$ ipython --no-banner

In [1]: import numpy as np

In [2]: np.set_printoptions(precision=3, suppress=True, linewidth=100, legacy="1.25")

In [3]: M = np.load("run4.npy")

In [4]: M
Out[4]: 
array([[6., 0., 5., 5.],
       [0., 6., 0., 0.],
       [5., 0., 6., 5.],
       [5., 0., 5., 6.]])

In [5]: # symmetric, so the eigenvalues are real

In [6]: round(np.linalg.det(M[::-1]), 3)
Out[6]: 96.0

In [7]: np.poly(M)
Out[7]: array([   1.,  -24.,  141., -214.,   96.])

In [8]: np.einsum("ij,ji->", M, M)
Out[8]: 294.0

In [9]: np.linalg.eigvals(M)
Out[9]: array([ 1., 16.,  1.,  6.])

In [10]: E = np.loadtxt("arr.csv", delimiter=",")

In [11]: E
Out[11]: 
array([[ 0.105,  0.263, -0.158],
       [ 0.263,  0.658, -0.395],
       [-0.158, -0.395,  0.237]])

In [12]: ev, V = np.linalg.eigvalsh(E)
---------------------------------------------------------------------------
ValueError                                Traceback (most recent call last)
Cell In[12], line 1
----> 1 ev, V = np.linalg.eigvalsh(E)

ValueError: too many values to unpack (expected 2)

In [13]: ev, V = np.linalg.eigh(E)

In [14]: (ev > 1e-8).sum(), (ev < -1e-8).sum()
Out[14]: (1, 0)

In [15]: np.abs(V[:, -1]).round(6).argmax()
Out[15]: 1

In [16]: ev.round(3) + 0
Out[16]: array([0., 0., 1.])

In [17]: M2 = E / np.sqrt((E ** 2).mean(axis=1, keepdims=True))

In [18]: np.linalg.matrix_rank(E - E.mean(axis=1, keepdims=True))
Out[18]: 1

In [19]: E - E.mean(axis=1, keepdims=True)
Out[19]: 
array([[ 0.035,  0.193, -0.228],
       [ 0.088,  0.482, -0.57 ],
       [-0.053, -0.289,  0.342]])

In [20]: np.linalg.norm(M2, axis=1)
Out[20]: array([1.732, 1.732, 1.732])

In [21]: x = np.array([1, 0, 1])

In [22]: print(E @ E @ x)
[-0.053 -0.132  0.079]

In [23]: E @ x
Out[23]: array([-0.053, -0.132,  0.079])

In [24]: round(float((x - E @ x) @ (E @ x)), 3)
Out[24]: 0.0

In [25]: ev, V = np.linalg.eig(M)

In [26]: np.sort(np.linalg.eigvals(M.T))
Out[26]: array([ 1.,  1.,  6., 16.])

In [27]: np.prod(ev)
Out[27]: 96.0

In [28]: np.sort(np.linalg.eigvals(M @ M))
Out[28]: array([  1.,   1.,  36., 256.])

In [29]: ev
Out[29]: array([ 1., 16.,  1.,  6.])

In [30]: np.round(M @ V[:, 0] - ev[0] * V[:, 0], 3) + 0
Out[30]: array([0., 0., 0., 0.])

In [31]: sv = 5 * 0.9 ** np.arange(3)

In [32]: Q, _ = np.linalg.qr(np.array([[-1.1, 1.8, -0.5], [1.4, -1.7, 0.3], [-0.4, 1.6, -0.3]]))

In [33]: rng = np.random.default_rng(75329)

In [34]: feats = rng.normal(size=(26, 3)) * sv @ Q

In [35]: feats
Out[35]: 
array([[  5.194,  -7.315,   3.449],
       [ -2.498,   2.193,  -1.638],
       [  3.379,   0.354,  -5.74 ],
       [-17.089,   7.325,  -1.68 ],
       [ -6.948,   5.133, -12.546],
       [  2.639,   1.409,   5.74 ],
       [ -0.269,  -8.062,  -0.894],
       [ -0.769,   3.6  ,   2.351],
       [  3.163,  -5.939,   1.467],
       [  2.767,  -5.428,   1.296],
       [  7.926,   0.694,   1.918],
       [  2.738,  -1.376,  -4.462],
       [  6.443,   7.322,   5.74 ],
       [ -4.445,   5.221,   3.29 ],
       [  3.806,   5.724,   2.763],
       [ -0.124,  -4.529,   2.942],
       [  0.508,   1.435,  -0.114],
       [ -1.265, -10.267,   8.096],
       [ -4.343,  -3.543,   4.849],
       [  3.383,   0.068,   6.355],
       [  0.515,   6.472,  -4.985],
       [ -1.681,  -3.569,  -3.69 ],
       [ -0.596,  -4.367,  -4.751],
       [ -1.451,  -9.47 ,  -7.744],
       [ -7.182,   1.012,  -5.69 ],
       [  6.019,  -1.917,  -2.373]])

In [36]: C2 = np.cov(feats, rowvar=False)

In [37]: np.corrcoef(feats.T)
Out[37]: 
array([[ 1.   , -0.217,  0.323],
       [-0.217,  1.   , -0.092],
       [ 0.323, -0.092,  1.   ]])

In [38]: np.argsort(-feats.std(axis=0).round(6), kind="stable")
Out[38]: array([1, 0, 2])

In [39]: np.polyfit(feats[:, 0], feats[:, 2], 1)
Out[39]: array([ 0.308, -0.231])

In [40]: C2
Out[40]: 
array([[27.274, -5.987,  8.407],
       [-5.987, 27.821, -2.431],
       [ 8.407, -2.431, 24.863]])

In [41]: print(C2.shape)
(3, 3)

In [42]: feats.std(axis=0)
Out[42]: array([5.121, 5.172, 4.889])

In [43]: np.median(feats, axis=0)
Out[43]: array([0.192, 0.211, 0.591])

In [44]: M2 = np.c_[feats[:, :1] @ np.array([[1]]), np.array([3, -3, 3, 0, -3, 3, 1, 3, -1, 3, 1, 2, 1, -1, 0, 2, -1, -1, 0, -1, -3, 1, -1, -1, -3, -2])]

In [45]: M2
Out[45]: 
array([[  5.194,   3.   ],
       [ -2.498,  -3.   ],
       [  3.379,   3.   ],
       [-17.089,   0.   ],
       [ -6.948,  -3.   ],
       [  2.639,   3.   ],
       [ -0.269,   1.   ],
       [ -0.769,   3.   ],
       [  3.163,  -1.   ],
       [  2.767,   3.   ],
       [  7.926,   1.   ],
       [  2.738,   2.   ],
       [  6.443,   1.   ],
       [ -4.445,  -1.   ],
       [  3.806,   0.   ],
       [ -0.124,   2.   ],
       [  0.508,  -1.   ],
       [ -1.265,  -1.   ],
       [ -4.343,   0.   ],
       [  3.383,  -1.   ],
       [  0.515,  -3.   ],
       [ -1.681,   1.   ],
       [ -0.596,  -1.   ],
       [ -1.451,  -1.   ],
       [ -7.182,  -3.   ],
       [  6.019,  -2.   ]])

In [46]: print(np.round(np.linalg.lstsq(feats, M2[:, 0])[0], 3) + 0)
[1. 0. 0.]

In [47]: np.linalg.norm(np.linalg.qr(feats)[0].T @ M2, axis=0) ** 2 / ((M2 ** 2).sum(axis=0) + 1e-12)
Out[47]: array([1.   , 0.214])

In [48]: np.round(np.linalg.norm(M2 - feats @ np.linalg.lstsq(feats, M2)[0], axis=0), 3) + 0
Out[48]: array([0.   , 9.044])

In [49]: hat = M2 @ np.linalg.solve(M2.T @ M2, M2.T)

In [50]: print(np.trace(hat))
2.0

In [51]: print(np.allclose(hat @ hat, hat))
True

In [52]: np.round(hat @ M2[:, 1], 3) + 0
Out[52]: 
array([ 3., -3.,  3.,  0., -3.,  3.,  1.,  3., -1.,  3.,  1.,  2.,  1., -1.,  0.,  2., -1., -1.,
        0., -1., -3.,  1., -1., -1., -3., -2.])

In [53]: u, r1 = feats[24], feats[20]

In [54]: print(round(u @ u, 3))
84.977

In [55]: round(float(u @ r1), 3)
Out[55]: 31.217

In [56]: pr = (u @ r1) / (u @ u) * u

In [57]: np.outer(u, r1)
Out[57]: 
array([[ -3.697, -46.479,  35.798],
       [  0.521,   6.552,  -5.046],
       [ -2.929, -36.824,  28.362]])

In [58]: r1 - pr
Out[58]: array([ 3.153,  6.1  , -2.894])

In [59]: np.round((r1 - pr) @ u, 3)
Out[59]: -0.0

In [60]: np.linalg.matrix_rank(np.outer(u, r1))
Out[60]: 1

In [61]: K = np.loadtxt("data.csv", delimiter=",")

In [62]: K
Out[62]: 
array([[-0.429,  0.857, -0.286],
       [ 0.857,  0.486,  0.171],
       [-0.286,  0.171,  0.943]])

In [63]: x = np.array([8, 9, 1])

In [64]: round(float(np.linalg.norm(x)), 3), round(float(np.linalg.norm(K @ x)), 3)
Out[64]: (12.083, 12.083)

In [65]: np.abs(np.linalg.eigvals(K))
Out[65]: array([1., 1., 1.])

In [66]: np.linalg.inv(K)
Out[66]: 
array([[-0.429,  0.857, -0.286],
       [ 0.857,  0.486,  0.171],
       [-0.286,  0.171,  0.943]])

In [67]: A = np.diag(3 * np.array([-1, 0])) + np.array([[0, -2], [3, 2]])

In [68]: print(A)
[[-3 -2]
 [ 3  2]]

In [69]: rk = np.linalg.matrix_rank(A)

In [70]: rk
Out[70]: 1

In [71]: N = np.linalg.svd(A)[2][rk:].T

In [72]: N[:, 0] / N[np.abs(N[:, 0]).round(6).argmax(), 0]
Out[72]: array([-0.667,  1.   ])

In [73]: N @ N.T
Out[73]: 
array([[ 0.308, -0.462],
       [-0.462,  0.692]])

In [74]: np.round(A @ N, 3) + 0
Out[74]: 
array([[0.],
       [0.]])

In [75]: [int(np.linalg.matrix_rank(np.delete(A, i, axis=0))) for i in range(2)]
Out[75]: [1, 1]

In [76]: np.allclose(A @ N, 0)
Out[76]: True

In [77]: M2 = A / np.linalg.norm(A, axis=1, keepdims=True)

In [78]: C2 = M2 @ M2.T

In [79]: print(np.degrees(np.arccos(np.clip(C2[0, 1], -1, 1))))
180.0

In [80]: (C2 - 2 * np.eye(2)).round(6).argmax(axis=1)
Out[80]: array([0, 0])

In [81]: M2 = A + rng.integers(-2, 3, (2, 1)) @ rng.integers(-2, 3, (1, 2))

In [82]: M2
Out[82]: 
array([[-7, -2],
       [ 5,  2]])

In [83]: np.linalg.svd(M2 - A, compute_uv=False)
Out[83]: array([4.472, 0.   ])

In [84]: np.abs(M2 - A).sum(axis=1)
Out[84]: array([4, 2])

In [85]: J = np.loadtxt("m.csv", delimiter=",")

In [86]: J
Out[86]: 
array([[0.238, 0.19 , 0.381],
       [0.19 , 0.152, 0.305],
       [0.381, 0.305, 0.61 ]])

In [87]: left, sv, Vt = np.linalg.svd(J)

In [88]: np.argmax(sv[:-1] / (sv[1:] + 1e-6)) + 1
Out[88]: 1

In [89]: M2 = left[:, :1] @ np.diag(sv[:1]) @ Vt[:1]

In [90]: print(np.linalg.matrix_rank(M2))
1

In [91]: round(np.linalg.norm(J - M2, 2), 3), np.round(sv[1], 3)
Out[91]: (0.0, 0.0)

In [92]: np.linalg.matrix_rank(J, rtol=0.05)
Out[92]: 1

In [93]: x = np.array([0, 1, -1])

In [94]: h = np.maximum(J @ x, 0)

In [95]: J.T @ h
Out[95]: array([0., 0., 0.])

In [96]: h
Out[96]: array([0., 0., 0.])

In [97]: np.tanh(J @ x)
Out[97]: array([-0.188, -0.151, -0.296])

In [98]: np.maximum(J @ (3 * x), 0)
Out[98]: array([0., 0., 0.])

In [99]: np.maximum(J @ x, 0) - np.maximum(-J @ x, 0)
Out[99]: array([-0.19 , -0.152, -0.305])

In [100]: mat = np.load("sample9.npy")

In [101]: mat
Out[101]: 
array([[ 0.233,  1.115, -1.629],
       [ 0.076, -2.554,  0.285],
       [ 2.486, -3.937,  3.892],
       [ 3.155, -1.175,  3.495],
       [-1.115,  0.619, -2.608],
       [-1.739, -0.05 , -0.183],
       [ 0.221, -0.291, -1.552],
       [-2.348,  2.192,  0.832],
       [ 1.81 , -1.77 ,  1.622],
       [-1.13 ,  1.572, -3.928],
       [ 1.913, -3.007,  1.473],
       [-1.266, -1.255,  3.076],
       [-1.43 ,  5.239, -1.36 ],
       [-2.989,  0.38 , -3.439],
       [-2.136, -1.568, -4.175],
       [ 0.367, -1.582, -1.392],
       [ 0.779, -0.006,  0.617],
       [-0.424,  1.731,  1.207],
       [-1.102,  1.692,  2.101],
       [ 2.801, -3.016, -2.538],
       [-2.488,  1.52 ,  0.807],
       [ 0.252,  0.15 , -1.288]])

In [102]: cen = mat - mat.mean(axis=0)

In [103]: V = np.linalg.svd(cen)[2][:2]

In [104]: M2 = cen - cen @ V.T @ V

In [105]: M2.std(axis=0)
Out[105]: array([0.912, 0.592, 0.197])

In [106]: np.linalg.norm(M2, axis=1).round(6).argmax()
Out[106]: 12

In [107]: np.round(np.cov(cen @ V.T, rowvar=False), 3) + 0
Out[107]: 
array([[7.969, 0.   ],
       [0.   , 4.033]])

In [108]: x = np.array([-3, 2, 1])

In [109]: y = mat @ x

In [110]: np.linalg.solve(mat.T @ mat, mat.T @ y)
Out[110]: array([-3.,  2.,  1.])

In [111]: y = y + 0.05 * rng.normal(size=22)

In [112]: print(y)
[ -0.173  -5.093 -11.379  -8.365   1.966   4.85   -2.806  12.289  -7.469   2.685 -10.331   4.415
  13.468   6.363  -0.845  -5.664  -1.861   5.961   8.789 -16.964  11.324  -1.807]

In [113]: coef, *_ = np.linalg.lstsq(mat, y)

In [114]: np.round(np.linalg.norm(y - mat @ coef), 3)
Out[114]: 0.259

In [115]: coef.round()
Out[115]: array([-3.,  2.,  1.])

In [116]: np.round(mat.T @ (y - mat @ coef), 3) + 0
Out[116]: array([0., 0., 0.])

In [117]: coef
Out[117]: array([-3.014,  1.999,  0.998])

In [118]: z = mat[:, 1] > np.median(mat[:, 1])

In [119]: u = mat[z].mean(axis=0) - mat[~z].mean(axis=0)

In [120]: print(u)
[-1.768  3.31  -1.154]

In [121]: np.argsort(-np.abs(u).round(6), kind="stable")
Out[121]: array([1, 0, 2])

In [122]: np.round((((mat - mat.mean(axis=0)) @ u > 0) == z).mean(), 3)
Out[122]: 0.818

In [123]: m1 = np.loadtxt("dump.csv", delimiter=",")

In [124]: m1
Out[124]: 
array([[ 3.747,  3.104,  5.034],
       [ 3.95 ,  2.965,  4.634],
       [ 3.939,  2.56 ,  4.376],
       [-0.784, -0.231,  1.846],
       [ 0.362,  0.143,  2.428],
       [-0.688, -0.102,  1.68 ],
       [ 3.96 ,  5.131, -0.032],
       [ 4.145,  5.257,  0.229],
       [ 3.938,  5.487, -0.247]])

In [125]: m1.mean(axis=0)
Out[125]: array([2.508, 2.702, 2.216])

In [126]: m1.sum(axis=0)
Out[126]: array([22.569, 24.314, 19.948])

In [127]: np.abs(m1).max()
Out[127]: 5.487

In [128]: np.linalg.matrix_rank(m1)
Out[128]: 3

In [129]: m1.shape
Out[129]: (9, 3)

In [130]: np.zeros(9, 3)
---------------------------------------------------------------------------
TypeError                                 Traceback (most recent call last)
Cell In[130], line 1
----> 1 np.zeros(9, 3)

TypeError: Cannot interpret '3' as a data type
